>>> import numpy as np
>>> import numpy.linalg as la
>>> np.set_printoptions(precision=2, suppress=True, linewidth=160)
>>> def rd(a):
...     return np.round(a, 2) + 0
... 
>>> m1 = np.array([[0.5, 0.0, 0.6], [0.9, -0.3, 0.3], [0.87, -0.18, 0.28]])
>>> T = np.stack([m1, -2 * m1, m1[::-1]])
>>> rd(la.norm(T, axis=(1, 2)))
array([1.57, 3.14, 1.57])
>>> la.matrix_rank(T)
array([3, 3, 3])
>>> (T @ m1.T).shape
(3, 3, 3)
>>> rd(la.det(T))
array([ 0.04, -0.36, -0.04])
>>> rd(np.einsum("bij,cij->bc", T, T))
array([[ 2.47, -4.94,  2.2 ],
       [-4.94,  9.87, -4.39],
       [ 2.2 , -4.39,  2.47]])
>>> T.shape
(3, 3, 3)
>>> rd(la.det(m1))
np.float64(0.04)
>>> rd((m1 + m1.T) / 2)
array([[ 0.5 ,  0.45,  0.74],
       [ 0.45, -0.3 ,  0.06],
       [ 0.74,  0.06,  0.28]])
>>> rd(np.trace(m1))
np.float64(0.48)
>>> rd(la.matrix_power(m1, 2))
array([[ 0.77, -0.11,  0.47],
       [ 0.44,  0.04,  0.53],
       [ 0.52,  0.  ,  0.55]])
>>> np.allclose(m1 @ m1.T, m1.T @ m1)
False
>>> m1.inv()
Traceback (most recent call last):
  File "<python-input-17>", line 1, in <module>
    m1.inv()
    ^^^^^^
AttributeError: 'numpy.ndarray' object has no attribute 'inv'
>>> rd((m1 - m1.T) / 2)
array([[ 0.  , -0.45, -0.14],
       [ 0.45,  0.  ,  0.24],
       [ 0.14, -0.24,  0.  ]])
>>> u = np.array([2, -1])
>>> rd(np.correlate(m1[0], m1[2], "full"))
array([ 0.14, -0.09,  0.6 , -0.11,  0.52])
>>> rd(np.cross(m1[0, :3], m1[2, :3]))
array([ 0.11,  0.38, -0.09])
>>> vals, vecs = la.eig(m1)
>>> rd(np.prod(vals))
np.float64(0.04)
>>> rd(vals)
array([ 1.05, -0.49, -0.09])
>>> rd(np.sort(la.eigvals(la.inv(m1))))
array([-11.55,  -2.05,   0.95])
>>> X = np.loadtxt("arr.csv", delimiter=",")
>>> X
array([[ 0.,  1.,  0.,  0.,  0.,  0.],
       [ 1., -2.,  0.,  0.,  0.,  0.],
       [-2.,  0.,  0.,  0.,  0.,  0.],
       [ 0.,  0.,  0.,  1.,  0.,  0.],
       [ 0.,  0.,  1., -2.,  0.,  0.],
       [ 0.,  0., -2.,  0.,  0.,  0.],
       [ 0.,  0.,  0.,  0.,  0.,  1.],
       [ 0.,  0.,  0.,  0.,  1., -2.],
       [ 0.,  0.,  0.,  0., -2.,  0.]])
>>> B = X / np.sqrt((X ** 2).mean(axis=1, keepdims=True))
>>> la.matrix_rank(X - X.mean(axis=1, keepdims=True))
np.int64(5)
